>>> import numpy as np
>>> np.set_printoptions(precision=2, suppress=True, linewidth=160, sign=" ")
>>> def rnd(a):
...     return np.round(a, 2) + 0
... 
>>> A2 = np.array([[0, 2], [0, 2]])
>>> cent = np.array([[-2, 0, 2], [0, 2, 0], [-1, 2, 1]])
>>> m1 = np.kron(A2, cent)
>>> print(m1)
[[ 0  0  0 -4  0  4]
 [ 0  0  0  0  4  0]
 [ 0  0  0 -2  4  2]
 [ 0  0  0 -4  0  4]
 [ 0  0  0  0  4  0]
 [ 0  0  0 -2  4  2]]
>>> print(np.linalg.matrix_rank(m1, rtol=0.1))
2
>>> W0 = np.loadtxt("w.csv", delimiter=",")
>>> print(W0)
[[ -8.   4.   8.   2.  -1.  -2.]
 [  4.   4.   8.  -1.  -1.  -2.]
 [ -8.  12.  -4.   2.  -3.   1.]
 [-14.   7.  14.  -8.   4.   8.]
 [  7.   7.  14.   4.   4.   8.]
 [-14.  21.  -7.  -8.  12.  -4.]]
>>> rng = np.random.default_rng(9761)
>>> z = rng.permutation(6)
>>> print(z)
[ 5  1  0  2  4  3]
>>> A2 = W0[z][:, z]
>>> print(np.allclose(A2, W0))
False
>>> print(A2)
[[ -4.  21. -14.  -7.  12.  -8.]
 [ -2.   4.   4.   8.  -1.  -1.]
 [ -2.   4.  -8.   8.  -1.   2.]
 [  1.  12.  -8.  -4.  -3.   2.]
 [  8.   7.   7.  14.   4.   4.]
 [  8.   7. -14.  14.   4.  -8.]]
>>> print(np.diag(A2))
[-4.  4. -8. -4.  4. -8.]
>>> print(rnd(np.linalg.matrix_power(W0, 2)))
[[   9.   45.  -36.   -8.  -40.   32.]
 [ -45.   72.   18.   40.  -64.  -16.]
 [  81.  -18.   27.  -72.   16.  -24.]
 [  56.  280. -224.    9.   45.  -36.]
 [-280.  448.  112.  -45.   72.   18.]
 [ 504. -112.  168.   81.  -18.   27.]]
>>> print(np.allclose(W0 @ W0.T, W0.T @ W0))
False
>>> np.linalg.determinant(W0)
Traceback (most recent call last):
  File "<python-input-19>", line 1, in <module>
    np.linalg.determinant(W0)
    ^^^^^^^^^^^^^^^^^^^^^
AttributeError: module 'numpy.linalg' has no attribute 'determinant'
>>> Uu, sigma, Vt = np.linalg.svd(W0, full_matrices=False)
>>> print(rnd(sigma))
[ 35.84  25.97  14.64  11.     7.97   4.49]
>>> print(rnd(np.abs(Vt[0])))
[ 0.6   0.7   0.09  0.25  0.29  0.04]
>>> print(Uu.shape, sigma.shape, Vt.shape)
(6, 6) (6,) (6, 6)
>>> print(rnd(Vt @ Vt.T))
[[ 1.  0.  0.  0.  0.  0.]
 [ 0.  1.  0.  0.  0.  0.]
 [ 0.  0.  1.  0.  0.  0.]
 [ 0.  0.  0.  1.  0.  0.]
 [ 0.  0.  0.  0.  1.  0.]
 [ 0.  0.  0.  0.  0.  1.]]
>>> print(rnd(Uu.T @ Uu))
[[ 1.  0.  0.  0.  0.  0.]
 [ 0.  1.  0.  0.  0.  0.]
 [ 0.  0.  1.  0.  0.  0.]
 [ 0.  0.  0.  1.  0.  0.]
 [ 0.  0.  0.  0.  1.  0.]
 [ 0.  0.  0.  0.  0.  1.]]
>>> A = np.loadtxt("data.csv", delimiter=",")
>>> print(A)
[[-4.  -1.2 -0.3  0.8 -0.4]
 [ 0.   0.5  0.1  0.7 -1.3]
 [ 3.  -1.1 -0.5 -2.1 -0.5]
 [-2.   1.3  0.2 -0.5 -0.6]
 [ 2.   0.9 -0.3  0.2  0.4]
 [10.   2.3  0.1  1.6 -1.3]
 [-8.  -1.3  0.5 -1.8  0.2]
 [ 5.   0.   0.7 -1.1 -1.2]
 [ 6.  -0.4  0.2  1.8 -0.4]]
>>> A2 = A / np.sqrt((A ** 2).mean(axis=1, keepdims=True))
>>> print(np.linalg.matrix_rank(A - A.mean(axis=1, keepdims=True)))
4
>>> print(rnd(np.linalg.norm(A2, axis=1)))
[ 2.24  2.24  2.24  2.24  2.24  2.24  2.24  2.24  2.24]
>>> print(np.linalg.matrix_rank(A2) == np.linalg.matrix_rank(A))
True
>>> A2 = np.c_[A[:, :3] @ np.array([[1, 1, 2], [1, 1, 2], [1, 1, 1]]), np.array([4, 1, 1, 1, 5, 4, 1, 5, 5])]
>>> print(rnd(A2))
[[ -5.5  -5.5 -10.7   4. ]
 [  0.6   0.6   1.1   1. ]
 [  1.4   1.4   3.3   1. ]
 [ -0.5  -0.5  -1.2   1. ]
 [  2.6   2.6   5.5   5. ]
 [ 12.4  12.4  24.7   4. ]
 [ -8.8  -8.8 -18.1   1. ]
 [  5.7   5.7  10.7   5. ]
 [  5.8   5.8  11.4   5. ]]
>>> print(rnd(np.linalg.norm(A2 - A @ np.linalg.lstsq(A, A2)[0], axis=0)))
[ 0.    0.    0.    7.95]
>>> print(rnd(np.linalg.norm(np.linalg.qr(A)[0].T @ A2, axis=0) ** 2 / ((A2 ** 2).sum(axis=0) + 1e-12)))
[ 1.    1.    1.    0.43]
>>> G = A2.T @ A2
>>> print(rnd(G))
[[  336.91   336.91   671.7     90.8 ]
 [  336.91   336.91   671.7     90.8 ]
 [  671.7    671.7   1340.43   179.1 ]
 [   90.8     90.8    179.1    111.  ]]
>>> print(rnd(np.diag(G)))
[  336.91   336.91  1340.43   111.  ]
>>> print(np.linalg.matrix_rank(G))
3
>>> print(np.allclose(G, G.T))
True
>>> print(rnd(np.linalg.svd(A2, compute_uv=False) ** 2))
[ 2039.02    85.83     0.4      0.  ]
>>> print(rnd(np.linalg.eigvalsh(G)[::-1]))
[ 2039.02    85.83     0.4      0.  ]
>>> print((A2 @ A2.T).shape)
(9, 9)
>>> Uu, sigma, Vt = np.linalg.svd(G)
>>> print(rnd(sigma))
[ 2039.02    85.83     0.4      0.  ]
>>> A2 = Uu[:, :3] @ np.diag(sigma[:3]) @ Vt[:3]
>>> print(rnd(np.linalg.norm(G - A2, 2)), rnd(sigma[3]))
0.0 0.0
>>> print(rnd(np.abs(G - A2).max()))
0.0
>>> print(np.linalg.matrix_rank(A2))
3
>>> print(np.linalg.matrix_rank(G, rtol=0.05))
1
>>> J = np.load("sample13.npy")
>>> print(J)
[[ 2  1  0  1  0  0  2]
 [ 0  0  1  2  2  1  2]
 [ 0  0  2  1  0  0  2]
 [ 0  2  2  2  0  2  2]
 [ 0  2  2  1  2  1  2]
 [ 2  2  1  2  0  0  0]
 [ 2  0  0  0  2  0  2]
 [ 0  0  1  2  0  0  2]]
>>> q, evecs = np.linalg.qr(J[:, :5])[0], np.linalg.qr(J[:, 5:])[0]
>>> sigma = np.linalg.svd(q.T @ evecs, compute_uv=False)
>>> print(rnd(np.degrees(np.arccos(sigma.clip(0, 1)))))
[ 23.34  32.51]
>>> print((sigma > 0.9).sum())
1
>>> proj = J @ np.linalg.solve(J.T @ J, J.T)
>>> print(np.trace(proj))
7.0
>>> print(rnd(proj @ J[:, 6]))
[ 2.  2.  2.  2.  2.  0.  2.  2.]
>>> print(np.linalg.matrix_rank(J))
7
>>> print(rnd(J.mean(axis=0)))
[ 0.75  0.88  1.12  1.38  0.75  0.5   1.75]
>>> np.linalg.rank(J)
Traceback (most recent call last):
  File "<python-input-62>", line 1, in <module>
    np.linalg.rank(J)
    ^^^^^^^^^^^^^^
AttributeError: module 'numpy.linalg' has no attribute 'rank'
>>> print(np.abs(J).max())
2
>>> print(J.shape)
(8, 7)
>>> print(np.count_nonzero(J))
33
>>> J[8]
Traceback (most recent call last):
  File "<python-input-66>", line 1, in <module>
    J[8]
    ~^^^
IndexError: index 8 is out of bounds for axis 0 with size 8
>>> A2 = J + rng.integers(-2, 3, (8, 1)) @ rng.integers(-2, 3, (1, 7))
>>> print(A2)
[[ 6  1 -4  1  0  4  4]
 [ 4  0 -3  2  2  5  4]
 [ 0  0  2  1  0  0  2]
 [ 0  2  2  2  0  2  2]
 [ 4  2 -2  1  2  5  4]
 [ 0  2  3  2  0 -2 -1]
 [ 2  0  0  0  2  0  2]
 [-2  0  3  2  0 -2  1]]
>>> print(np.linalg.matrix_rank(A2 - J, tol=1e-8))
1
>>> print(A2 - J)
[[ 4  0 -4  0  0  4  2]
 [ 4  0 -4  0  0  4  2]
 [ 0  0  0  0  0  0  0]
 [ 0  0  0  0  0  0  0]
 [ 4  0 -4  0  0  4  2]
 [-2  0  2  0  0 -2 -1]
 [ 0  0  0  0  0  0  0]
 [-2  0  2  0  0 -2 -1]]
>>> print(rnd(np.linalg.svd(A2 - J, compute_uv=False)))
[ 13.49   0.     0.     0.     0.     0.     0.  ]
>>> A2 = np.c_[J[:, :2] @ np.array([[1, 1], [0, 0]]), np.array([-1, 1, 0, -3, -1, 0, -1, 0])]
>>> print(A2)
[[ 2  2 -1]
 [ 0  0  1]
 [ 0  0  0]
 [ 0  0 -3]
 [ 0  0 -1]
 [ 2  2  0]
 [ 2  2 -1]
 [ 0  0  0]]
>>> print(rnd(np.linalg.norm(A2 - J @ np.linalg.lstsq(J, A2)[0], axis=0)))
[ 0.    0.    0.99]
>>> print(np.linalg.matrix_rank(A2))
2
